$ python -q
>>> import numpy as np
>>> from numpy import linalg as LA
>>> np.set_printoptions(precision=2, suppress=True, linewidth=160, floatmode="fixed")
>>> J = np.load("m.npy")
>>> J
array([[ 4,  0,  0,  0,  0,  0,  0,  0,  0,  0],
       [ 0, -2,  0,  0,  0,  0,  0,  0,  0,  0],
       [ 0,  0, -2,  0,  0,  0,  0,  0,  0,  0],
       [ 0,  0,  0,  5,  0,  0,  0,  0,  0,  0],
       [ 0,  0,  0,  0,  0,  0,  0,  0,  0,  0],
       [ 0,  0,  0,  0,  0,  2,  0,  0,  0,  0],
       [ 0,  0,  0,  0,  0,  0, -4,  0,  0,  0],
       [ 0,  0,  0,  0,  0,  0,  0, -1,  0,  0],
       [ 0,  0,  0,  0,  0,  0,  0,  0,  5,  0],
       [ 0,  0,  0,  0,  0,  0,  0,  0,  0, -4]])
>>> np.abs(np.diag(LA.qr(J)[1])) > 1e-9
array([ True,  True,  True,  True, False,  True,  True,  True,  True,  True])
>>> np.allclose(J[:-1].T @ LA.lstsq(J[:-1].T, J[-1])[0], J[-1])
False
>>> J @ LA.pinv(J) @ J
array([[ 4.00,  0.00,  0.00,  0.00,  0.00,  0.00,  0.00,  0.00,  0.00,  0.00],
       [ 0.00, -2.00,  0.00,  0.00,  0.00,  0.00,  0.00,  0.00,  0.00,  0.00],
       [ 0.00,  0.00, -2.00,  0.00,  0.00,  0.00,  0.00,  0.00,  0.00,  0.00],
       [ 0.00,  0.00,  0.00,  5.00,  0.00,  0.00,  0.00,  0.00,  0.00,  0.00],
       [ 0.00,  0.00,  0.00,  0.00,  0.00,  0.00,  0.00,  0.00,  0.00,  0.00],
       [ 0.00,  0.00,  0.00,  0.00,  0.00,  2.00,  0.00,  0.00,  0.00,  0.00],
       [ 0.00,  0.00,  0.00,  0.00,  0.00,  0.00, -4.00,  0.00,  0.00,  0.00],
       [ 0.00,  0.00,  0.00,  0.00,  0.00,  0.00,  0.00, -1.00,  0.00,  0.00],
       [ 0.00,  0.00,  0.00,  0.00,  0.00,  0.00,  0.00,  0.00,  5.00,  0.00],
       [ 0.00,  0.00,  0.00,  0.00,  0.00,  0.00,  0.00,  0.00,  0.00, -4.00]])
>>> vals, vecs = LA.eigh(J)
>>> vals
array([-4.00, -4.00, -2.00, -2.00, -1.00,  0.00,  2.00,  4.00,  5.00,  5.00])
>>> vals.sum(), np.trace(J)
(np.float64(3.0), np.int64(3))
>>> vecs.T @ J @ vecs
array([[-4.00,  0.00,  0.00,  0.00,  0.00,  0.00,  0.00,  0.00,  0.00,  0.00],
       [ 0.00, -4.00,  0.00,  0.00,  0.00,  0.00,  0.00,  0.00,  0.00,  0.00],
       [ 0.00,  0.00, -2.00,  0.00,  0.00,  0.00,  0.00,  0.00,  0.00,  0.00],
       [ 0.00,  0.00,  0.00, -2.00,  0.00,  0.00,  0.00,  0.00,  0.00,  0.00],
       [ 0.00,  0.00,  0.00,  0.00, -1.00,  0.00,  0.00,  0.00,  0.00,  0.00],
       [ 0.00,  0.00,  0.00,  0.00,  0.00,  0.00,  0.00,  0.00,  0.00,  0.00],
       [ 0.00,  0.00,  0.00,  0.00,  0.00,  0.00,  2.00,  0.00,  0.00,  0.00],
       [ 0.00,  0.00,  0.00,  0.00,  0.00,  0.00,  0.00,  4.00,  0.00,  0.00],
       [ 0.00,  0.00,  0.00,  0.00,  0.00,  0.00,  0.00,  0.00,  5.00,  0.00],
       [ 0.00,  0.00,  0.00,  0.00,  0.00,  0.00,  0.00,  0.00,  0.00,  5.00]])
>>> LA.eigvalsh(J @ J)
array([ 0.00,  1.00,  4.00,  4.00,  4.00, 16.00, 16.00, 16.00, 25.00, 25.00])
>>> vecs @ np.diag(vals) @ vecs.T
array([[ 4.00,  0.00,  0.00,  0.00,  0.00,  0.00,  0.00,  0.00,  0.00,  0.00],
       [ 0.00, -2.00,  0.00,  0.00,  0.00,  0.00,  0.00,  0.00,  0.00,  0.00],
       [ 0.00,  0.00, -2.00,  0.00,  0.00,  0.00,  0.00,  0.00,  0.00,  0.00],
       [ 0.00,  0.00,  0.00,  5.00,  0.00,  0.00,  0.00,  0.00,  0.00,  0.00],
       [ 0.00,  0.00,  0.00,  0.00,  0.00,  0.00,  0.00,  0.00,  0.00,  0.00],
       [ 0.00,  0.00,  0.00,  0.00,  0.00,  2.00,  0.00,  0.00,  0.00,  0.00],
       [ 0.00,  0.00,  0.00,  0.00,  0.00,  0.00, -4.00,  0.00,  0.00,  0.00],
       [ 0.00,  0.00,  0.00,  0.00,  0.00,  0.00,  0.00, -1.00,  0.00,  0.00],
       [ 0.00,  0.00,  0.00,  0.00,  0.00,  0.00,  0.00,  0.00,  5.00,  0.00],
       [ 0.00,  0.00,  0.00,  0.00,  0.00,  0.00,  0.00,  0.00,  0.00, -4.00]])
>>> np.unique(vals.round(6) + 0, return_counts=True)[1]
array([2, 2, 1, 1, 1, 1, 2])
>>> (vals > 1e-8).sum(), (vals < -1e-8).sum()
(np.int64(4), np.int64(5))
>>> LA.svd(J, compute_uv=False)
array([5.00, 5.00, 4.00, 4.00, 4.00, 2.00, 2.00, 2.00, 1.00, 0.00])
>>> LA.eigvalsh(J + -1 * np.eye(10))
array([-5.00, -5.00, -3.00, -3.00, -2.00, -1.00,  1.00,  3.00,  4.00,  4.00])
